% python3 -q
>>> import numpy as np
>>> from numpy import linalg as LA
>>> np.set_printoptions(precision=2, suppress=True, linewidth=100)
>>> feats = np.load("sample19.npy")
>>> print(feats)
[[ -5.63  -3.91 -13.2 ]
 [ -5.31  -3.84 -12.53]
 [ -4.24  -3.56 -10.17]
 [ -3.98  -3.48  -9.59]
 [ -0.46  -1.2   -0.34]
 [ -0.3   -0.8    0.02]
 [ -0.05  -0.1    0.04]
 [  0.06   0.11  -0.06]
 [  0.42   0.6   -0.45]
 [  0.79   0.93  -0.8 ]
 [  2.04   1.64  -1.61]
 [  4.89   2.53  -2.44]
 [  4.95   2.55  -2.45]
 [  5.77   2.73  -2.55]
 [  8.79   3.29  -2.61]
 [  9.55   3.41  -2.56]
 [ 13.23   3.91  -2.13]]
>>> x0 = np.array([2, 1, 3])
>>> target = feats @ x0
>>> print(LA.lstsq(feats, target)[0])
[2. 1. 3.]
>>> print(LA.solve(feats.T @ feats, feats.T @ target))
[2. 1. 3.]
>>> print(np.round(LA.pinv(feats) @ feats, 2) + 0)
[[1. 0. 0.]
 [0. 1. 0.]
 [0. 0. 1.]]
>>> rng = np.random.default_rng(81073)
>>> target = target + 0.05 * rng.normal(size=17)
>>> print(target)
[-54.74 -52.13 -42.63 -40.19  -3.09  -1.4   -0.02   0.07   0.12   0.04   0.89   5.01   5.04   6.68
  13.04  14.84  24.03]
>>> beta, *_ = LA.lstsq(feats, target)
>>> print(beta.round())
[2. 1. 3.]
>>> print(np.round(LA.norm(target - feats @ beta), 2))
0.18
>>> print([round(float(LA.norm(LA.solve(feats.T @ feats + lam * np.eye(3), feats.T @ target))), 2) for lam in (0, 1, 10, 100)])
[3.74, 3.74, 3.69, 3.28]
>>> C = feats[[4, 8]].astype(float)
>>> for _ in range(3):
...     labels = LA.norm(feats[:, None] - C, axis=-1).argmin(axis=1)
...     C = np.array([feats[labels == j].mean(axis=0) for j in range(2)])
... 
>>> print(labels)
[0 0 0 0 1 1 1 1 1 1 1 1 1 1 1 1 1]
>>> print(np.abs(C[1] - C[0]).argmax())
2
>>> X = np.loadtxt("w.csv", delimiter=",")
>>> print(X)
[[ 0.89  0.47  0.91]
 [-1.   -0.59 -1.  ]
 [-0.87 -0.62 -0.86]
 [ 0.88  0.68  0.87]
 [ 0.96  0.35  0.98]
 [-1.   -0.6  -1.  ]
 [ 0.79 -0.29  0.89]
 [-0.24  0.41 -0.45]
 [-0.77 -0.57 -0.74]
 [ 0.99  0.11  0.99]
 [-0.95  0.52 -0.98]
 [-0.94 -0.66 -0.94]
 [-0.18 -0.47  0.  ]
 [ 0.    0.4  -0.18]
 [-1.   -0.84 -1.  ]
 [-1.   -0.94 -1.  ]
 [-0.99 -0.9  -0.99]
 [ 0.72 -0.18  0.82]
 [ 0.81  0.01  0.88]
 [-0.99 -0.9  -0.98]
 [-0.89  0.32 -0.96]
 [-0.65 -0.58 -0.58]
 [-0.98  0.19 -0.99]
 [-0.99 -0.89 -0.99]]
>>> Xc = X - X.mean(axis=0)
>>> V = LA.svd(Xc)[2][:2]
>>> B = Xc - Xc @ V.T @ V
>>> print(round(LA.norm(B) / LA.norm(Xc), 2))
0.03
>>> print(np.round(B.std(axis=0), 2) + 0)
[0.03 0.   0.03]
>>> print(LA.norm(B, axis=1).round(6).argmax())
7
>>> print(np.round(np.cov(Xc @ V.T, rowvar=False), 2) + 0)
[[1.47 0.  ]
 [0.   0.19]]
>>> f = np.array([-2, 5, 1])
>>> print(np.cross(feats[5, :3], feats[1, :3]))
[10.1  -3.87 -3.1 ]
>>> E = np.load("layer8.npy")
>>> print(E)
[[ 2  3  4]
 [ 5  6  7]
 [ 8  9 10]]
>>> # rank 2
>>> Uu, sv, VT = LA.svd(E)
>>> V = VT[:(sv > 1e-8).sum()]
>>> x0 = E[1] + 3 * E[2] + rng.integers(2) * np.eye(3)[0]
>>> print(x0)
[29. 33. 37.]
>>> print(round(LA.norm(x0 - V.T @ V @ x0), 2))
0.0
>>> print(LA.matrix_rank(np.vstack([E, x0])))
2
>>> print(round(LA.det(E.T), 2))
0.0
>>> print(np.einsum("ii->", E))
18
>>> print(np.round(LA.det(2 * E), 2), round(float(LA.det(E)), 2))
0.0 0.0
>>> print(round(float(LA.eigvals(E).sum().real), 2))
18.0
>>> f = np.array([2, 1, 2])
>>> M = f[np.abs(np.subtract.outer(np.arange(3), np.arange(3)))]
>>> print(M)
[[2 1 2]
 [1 2 1]
 [2 1 2]]
>>> # column 2 repeats column 0
>>> B = np.array([[2, 8, 0], [9, 3, 4], [4, 1, 5]])
>>> print(LA.matrix_rank(np.vstack([M, B.T])))
3
>>> print(np.einsum("ik,kj->ij", M, B))
[[21 21 14]
 [24 15 13]
 [21 21 14]]
>>> print(np.vstack([M, B.T]).shape)
(6, 3)
>>> labels = rng.permutation(3)
>>> print(labels)
[0 1 2]
>>> B = M[labels][:, labels]
>>> print(np.allclose(B, M))
True
>>> print(np.diag(B))
[2 2 2]
>>> print(B)
[[2 1 2]
 [1 2 1]
 [2 1 2]]
>>> print(np.round(np.sort(np.abs(LA.eigvals(B))), 2) + 0)
[0.   1.27 4.73]
>>> J = np.load("mat.npy")
>>> print(J)
[[-4 -2 -2  6  3  3]
 [ 2  0  2 -3  0 -3]
 [ 4  0  0 -6  0  0]
 [ 2  1  1 -4 -2 -2]
 [-1  0 -1  2  0  2]
 [-2  0  0  4  0  0]]
>>> B = X / np.sqrt((X ** 2).mean(axis=1, keepdims=True))
>>> print(LA.matrix_rank(X - X.mean(axis=1, keepdims=True)))
2
>>> labels = rng.permutation(6)
>>> B = J[:, labels] * rng.choice([-1, 1], 6)
>>> print(B)
[[ 2  2  4 -3  3 -6]
 [ 0 -2 -2  3  0  3]
 [ 0  0 -4  0  0  6]
 [-1 -1 -2  2 -2  4]
 [ 0  1  1 -2  0 -2]
 [ 0  0  2  0  0 -4]]
>>> Uu, _, VT = LA.svd(J.T @ B)
>>> print(labels)
[1 2 0 5 4 3]
>>> print(np.round(LA.lstsq(J, B)[0], 2) + 0)
[[ 0.  0. -1.  0.  0.  0.]
 [-1.  0.  0.  0.  0.  0.]
 [ 0. -1.  0.  0.  0.  0.]
 [ 0.  0.  0.  0.  0. -1.]
 [ 0.  0.  0.  0.  1.  0.]
 [ 0.  0.  0. -1.  0.  0.]]
>>> print(np.trace(J))
-8
>>> print(np.allclose(J @ J.T, J.T @ J))
False
>>> J.inv()
Traceback (most recent call last):
  File "<python-input-72>", line 1, in <module>
    J.inv()
    ^^^^^
AttributeError: 'numpy.ndarray' object has no attribute 'inv'
>>> print((J + J.T) / 2)
[[-4.   0.   1.   4.   1.   0.5]
 [ 0.   0.   1.  -1.   0.  -1.5]
 [ 1.   1.   0.  -2.5 -0.5  0. ]
 [ 4.  -1.  -2.5 -4.   0.   1. ]
 [ 1.   0.  -0.5  0.   0.   1. ]
 [ 0.5 -1.5  0.   1.   1.   0. ]]
>>> print(round(float(LA.det(J)), 2))
4.0
>>> print(np.sort(np.abs(LA.eigvals(J))))
[0.27 0.38 0.38 3.73 5.28 5.28]
>>> t3 = np.stack([J, -1 * J, J[::-1]])
>>> print(LA.matrix_rank(t3))
[6 6 6]
>>> print(t3.shape)
(3, 6, 6)
>>> print(LA.norm(t3, axis=(1, 2)))
[14.7 14.7 14.7]
>>> print(t3.sum(axis=0))
[[-2  0  0  4  0  0]
 [-1  0 -1  2  0  2]
 [ 2  1  1 -4 -2 -2]
 [ 4  0  0 -6  0  0]
 [ 2  0  2 -3  0 -3]
 [-4 -2 -2  6  3  3]]
>>> print(LA.det(t3))
[ 4.  4. -4.]
>>> print((t3 @ J.T).shape)
(3, 6, 6)
>>> print(LA.matrix_rank(t3.reshape(3, -1)))
2
>>> arr = np.load("x.npy")
>>> print(arr)
[[  4.   -0.7   1.9]
 [  0.   -0.9  -0.2]
 [-10.    0.5  -1.2]]
>>> # column 0 is much longer than the rest
>>> B = LA.inv(arr)
>>> print(LA.inv(B))
[[  4.   -0.7   1.9]
 [ -0.   -0.9  -0.2]
 [-10.    0.5  -1.2]]
>>> print((np.abs(B) > 1e-9).astype(int))
[[1 1 1]
 [1 1 1]
 [1 1 1]]
>>> print(LA.det(arr) * B)
[[ 1.18  0.11  1.85]
 [ 2.   14.2   0.8 ]
 [-9.    5.   -3.6 ]]
>>> print(B)
[[-0.09 -0.01 -0.13]
 [-0.15 -1.03 -0.06]
 [ 0.65 -0.36  0.26]]
>>> print(np.round(arr @ B, 2) + 0)
[[1. 0. 0.]
 [0. 1. 0.]
 [0. 0. 1.]]
>>> print(np.allclose(B, arr.T))
False
>>> x0 = np.array([1, 3, 2])
>>> print(feats @ np.eye(3)[2])
[-13.2  -12.53 -10.17  -9.59  -0.34   0.02   0.04  -0.06  -0.45  -0.8   -1.61  -2.44  -2.45  -2.55
  -2.61  -2.56  -2.13]
>>> print((feats @ x0).argmax())
16
>>> print(LA.norm(feats @ x0) <= LA.norm(feats, 2) * LA.norm(x0) + 1e-9)
True
>>> Q, V = LA.qr(arr[:, :1])[0], LA.qr(arr[:, 1:])[0]
>>> sv = LA.svd(Q.T @ V, compute_uv=False)
>>> print((sv > 0.9).sum())
0
>>> print(np.degrees(np.arccos(sv.clip(0, 1))))
[35.62]
>>> t = np.deg2rad(15)
>>> mat = np.eye(3)
>>> mat[np.ix_([2, 1], [2, 1])] = [[np.cos(t), -np.sin(t)], [np.sin(t), np.cos(t)]]
>>> print(mat)
[[ 1.    0.    0.  ]
 [ 0.    0.97  0.26]
 [ 0.   -0.26  0.97]]
>>> x0 = np.array([-5, 2, -4])
>>> target = mat @ x0
>>> print(target)
[-5.    0.9  -4.38]
>>> print(LA.solve(mat, -3 * target))
[15. -6. 12.]
>>> print(LA.solve(mat, target + mat[:, 1]))
[-5.  3. -4.]
>>> labels = rng.permutation(3)
>>> print(labels)
[1 0 2]
>>> B = mat[labels][:, labels]
>>> print(np.sort(np.abs(LA.eigvals(B))))
[1. 1. 1.]
>>> print(np.diag(B))
[0.97 1.   0.97]
>>> w1 = np.array([[2, -1], [1, -1], [-2, 0]])
>>> beta = np.array([3, 3])
>>> act = np.maximum(mat @ w1 + beta, 0)
>>> print(act)
[[5.   2.  ]
 [3.45 2.03]
 [0.81 3.26]]
>>> print((act > 0).mean(axis=0))
[1. 1.]
>>> print(LA.matrix_rank(act))
2
>>> C = np.array([[2, 2, -1], [0, -1, 1]])
>>> print(w1 @ C)
[[ 4  5 -3]
 [ 2  3 -2]
 [-4 -4  2]]
>>> print((act @ C).round(6).argmax(axis=1))
[0 0 2]
>>> print(act @ C)
[[10.    8.   -3.  ]
 [ 6.9   4.86 -1.41]
 [ 1.62 -1.64  2.45]]
